$ python3 -q
>>> import numpy as np
>>> from numpy import linalg as LA
>>> np.set_printoptions(suppress=True, linewidth=160)
>>> f = np.array([-3, 1, 4, -5, -4])
>>> feats = -2 * np.eye(5) + np.outer(f, f)
>>> feats
array([[  7.,  -3., -12.,  15.,  12.],
       [ -3.,  -1.,   4.,  -5.,  -4.],
       [-12.,   4.,  14., -20., -16.],
       [ 15.,  -5., -20.,  23.,  20.],
       [ 12.,  -4., -16.,  20.,  14.]])
>>> # symmetric
>>> x = np.array([-3, -4, 7, -9, -4])
>>> target = feats @ x
>>> c, lr = np.zeros(5), 1 / LA.norm(feats, 2) ** 2
>>> for i in range(300):
...     c -= lr * feats.T @ (feats @ c - target)
...     if i % 50 == 0: print(i, round(LA.norm(feats @ c - target), 1))
... 
0 12.5
50 11.9
100 11.4
150 10.8
200 10.3
250 9.9
>>> round(LA.cond(feats), 1)
np.float64(32.5)
>>> print(feats.mean(axis=0))
[ 3.8 -1.8 -6.   6.6  5.2]
>>> feats.sum(axis=0)
array([ 19.,  -9., -30.,  33.,  26.])
>>> round(LA.norm(feats), 1)
np.float64(65.1)
>>> LA.matrix_rank(feats)
np.int64(5)
>>> np.diff(feats, axis=0)
array([[-10.,   2.,  16., -20., -16.],
       [ -9.,   5.,  10., -15., -12.],
       [ 27.,  -9., -34.,  43.,  36.],
       [ -3.,   1.,   4.,  -3.,  -6.]])
>>> np.abs(feats).max()
np.float64(23.0)
>>> np.count_nonzero(feats)
np.int64(25)
>>> evals, evecs = LA.eigh(feats)
>>> x = np.array([9, -2, -1, -2, -5])
>>> np.round(evecs * np.maximum(evals, 0) @ evecs.T, 1)
array([[  8.7,  -2.9, -11.6,  14.6,  11.6],
       [ -2.9,   1. ,   3.9,  -4.9,  -3.9],
       [-11.6,   3.9,  15.5, -19.4, -15.5],
       [ 14.6,  -4.9, -19.4,  24.3,  19.4],
       [ 11.6,  -3.9, -15.5,  19.4,  15.5]])
>>> (np.sign(evecs[:, -1].round(6)) == np.sign(evecs[0, -1].round(6))).astype(int)
array([1, 0, 0, 1, 1])
